In [1]: import numpy as np

In [2]: np.set_printoptions(precision=2, suppress=True, linewidth=100)

In [3]: rnd = lambda a: np.round(a, 2) + 0

In [4]: arr = np.loadtxt("m.csv", delimiter=",")

In [5]: arr
Out[5]: 
array([[ 0.,  0.,  0.,  0.,  0.],
       [13.,  5.,  6., 13.,  6.],
       [ 1.,  1.,  0.,  5.,  0.],
       [ 0.,  0.,  6.,  0.,  0.],
       [16.,  6.,  0., 15.,  3.],
       [ 0.,  0.,  0.,  0.,  0.],
       [28., 10.,  6., 23., 11.],
       [ 7.,  3., 24.,  9., 16.],
       [ 0.,  0.,  0.,  0.,  0.],
       [ 0.,  0.,  0.,  0.,  0.],
       [16.,  6.,  0., 15.,  3.],
       [ 0.,  0.,  0.,  0.,  0.],
       [ 0.,  0.,  9.,  0.,  1.],
       [ 0.,  0.,  0.,  0.,  0.],
       [ 0.,  0.,  6.,  0.,  0.],
       [ 0.,  0.,  9.,  0.,  0.],
       [ 0.,  0.,  0.,  0.,  0.],
       [ 0.,  0.,  0.,  0.,  0.],
       [ 0.,  0.,  9.,  0.,  0.],
       [ 0.,  0.,  0.,  0.,  0.],
       [ 0.,  0.,  0.,  0.,  0.],
       [19.,  7.,  0., 17.,  2.],
       [16.,  6., 21., 15., 17.],
       [ 0.,  0.,  0.,  0.,  0.],
       [46., 16., 24., 35., 29.],
       [ 0.,  0.,  0.,  0.,  0.],
       [ 0.,  0.,  0.,  0.,  0.],
       [ 0.,  0.,  0.,  0.,  0.],
       [ 0.,  0.,  6.,  0.,  0.],
       [ 4.,  2.,  0.,  7.,  0.],
       [ 0.,  0.,  0.,  0.,  0.],
       [ 0.,  0.,  0.,  0.,  0.],
       [ 0.,  0.,  0.,  0.,  0.],
       [ 0.,  0.,  0.,  0.,  0.],
       [ 0.,  0.,  0.,  0.,  0.],
       [ 0.,  0.,  0.,  0.,  0.],
       [22.,  8.,  0., 19.,  5.],
       [34., 12., 21., 27., 23.],
       [ 0.,  0.,  0.,  0.,  0.],
       [ 0.,  0., 18.,  0.,  7.],
       [19.,  7.,  9., 17., 10.]])

In [6]: rng = np.random.default_rng(466)

In [7]: M2 = arr + rng.integers(-2, 3, (41, 4)) @ rng.integers(-2, 3, (4, 5))

In [8]: M2
Out[8]: 
array([[  0.,  -6.,   1.,  -3.,   6.],
       [ 11.,   9.,  -1.,  16.,  -1.],
       [  3.,  -1.,  -3.,   7.,  -3.],
       [ -2.,  -4.,   9.,  -4.,   7.],
       [ 12.,   6.,  -8.,  15.,   1.],
       [  0.,   2.,  -2.,   2.,  -4.],
       [ 28.,   4.,   9.,  19.,  19.],
       [ 11.,   3.,  22.,  13.,  10.],
       [  4.,  -2.,   0.,   3.,  -4.],
       [ -4.,   0.,   4.,  -4.,   6.],
       [ 14.,  10.,  -2.,  16.,   0.],
       [  2.,   2.,   0.,   3.,  -5.],
       [ -4.,   0.,   4.,  -1.,   1.],
       [  2.,   4.,   3.,   1.,  -1.],
       [ -2.,  -6.,  10.,  -6.,  11.],
       [ -4.,   8.,   1.,   4., -10.],
       [ -4.,   0.,   1.,  -4.,   6.],
       [  2.,  -4.,   7.,  -3.,   7.],
       [  2.,   2.,  11.,   1.,  -1.],
       [ -2.,   4.,   1.,   0.,  -1.],
       [ -4.,  -2.,  -1.,  -3.,   4.],
       [ 17.,   1.,  -2.,  14.,   7.],
       [ 16.,   6.,  23.,  14.,  19.],
       [  2.,   0.,   1.,   1.,  -1.],
       [ 50.,  20.,  27.,  38.,  25.],
       [ -2.,  -2.,   0.,  -2.,   3.],
       [  2.,   2.,  -5.,   4.,  -7.],
       [ -2.,  -6.,   4.,  -6.,  11.],
       [  4.,   0.,   8.,   3.,  -4.],
       [  8.,   8.,   2.,  11.,  -6.],
       [  0.,   6.,   2.,   1.,  -2.],
       [ -2.,   0.,  -1.,   0.,  -1.],
       [  4.,  -4.,   6.,  -1.,   4.],
       [  0.,   4.,   4.,   0.,   0.],
       [  4.,   4.,  -1.,   5.,  -8.],
       [  4.,   6.,   4.,   3.,  -4.],
       [ 20.,  14.,   2.,  19.,   4.],
       [ 30.,  12.,  18.,  26.,  23.],
       [  0.,  -2.,   2.,  -2.,   4.],
       [  2.,  -4.,  20.,  -1.,  10.],
       [ 15.,   7.,   5.,  17.,   8.]])

In [9]: np.abs(M2 - arr).sum(axis=1)
Out[9]: 
array([16., 23., 12., 20., 14., 10., 21., 16., 13., 18., 12., 12., 10., 11., 29., 34., 15., 23.,
        8.,  8., 14., 18.,  5.,  5., 18.,  9., 20., 29., 13., 22., 11.,  4., 19.,  8., 22., 21.,
       11.,  8., 10., 12., 10.])

In [10]: rnd(np.linalg.svd(M2 - arr, compute_uv=False))
Out[10]: array([44.54, 24.13, 17.07,  3.31,  0.  ])

In [11]: idx = arr[:, 3] > np.median(arr[:, 3])

In [12]: u = arr[idx].mean(axis=0) - arr[~idx].mean(axis=0)

In [13]: np.argsort(-np.abs(u).round(6), kind="stable")
Out[13]: array([0, 3, 4, 1, 2])

In [14]: ((arr - arr.mean(axis=0)) @ u > 0).astype(int)
Out[14]: 
array([0, 1, 0, 0, 1, 0, 1, 1, 0, 0, 1, 0, 0, 0, 0, 0, 0, 0, 0, 0, 0, 1, 1, 0, 1, 0, 0, 0, 0, 0, 0,
       0, 0, 0, 0, 0, 1, 1, 0, 0, 1])

In [15]: np.count_nonzero(arr)
Out[15]: np.int64(66)

In [16]: arr.sum(axis=1)
Out[16]: 
array([  0.,  43.,   7.,   6.,  40.,   0.,  78.,  59.,   0.,   0.,  40.,   0.,  10.,   0.,   6.,
         9.,   0.,   0.,   9.,   0.,   0.,  45.,  75.,   0., 150.,   0.,   0.,   0.,   6.,  13.,
         0.,   0.,   0.,   0.,   0.,   0.,  54., 117.,   0.,  25.,  62.])

In [17]: arr.shape
Out[17]: (41, 5)

In [18]: arr[41]
Traceback (most recent call last):
  Cell In[18], line 1
    arr[41]
IndexError: index 41 is out of bounds for axis 0 with size 41


In [19]: np.abs(arr).max()
Out[19]: np.float64(46.0)

In [20]: np.linalg.rank(arr)
Traceback (most recent call last):
  Cell In[20], line 1
    np.linalg.rank(arr)
AttributeError: module 'numpy.linalg' has no attribute 'rank'


In [21]: rnd(arr.mean(axis=0))
Out[21]: array([5.88, 2.17, 4.24, 5.29, 3.24])

In [22]: rnd(np.linalg.norm(arr))
Out[22]: np.float64(128.94)
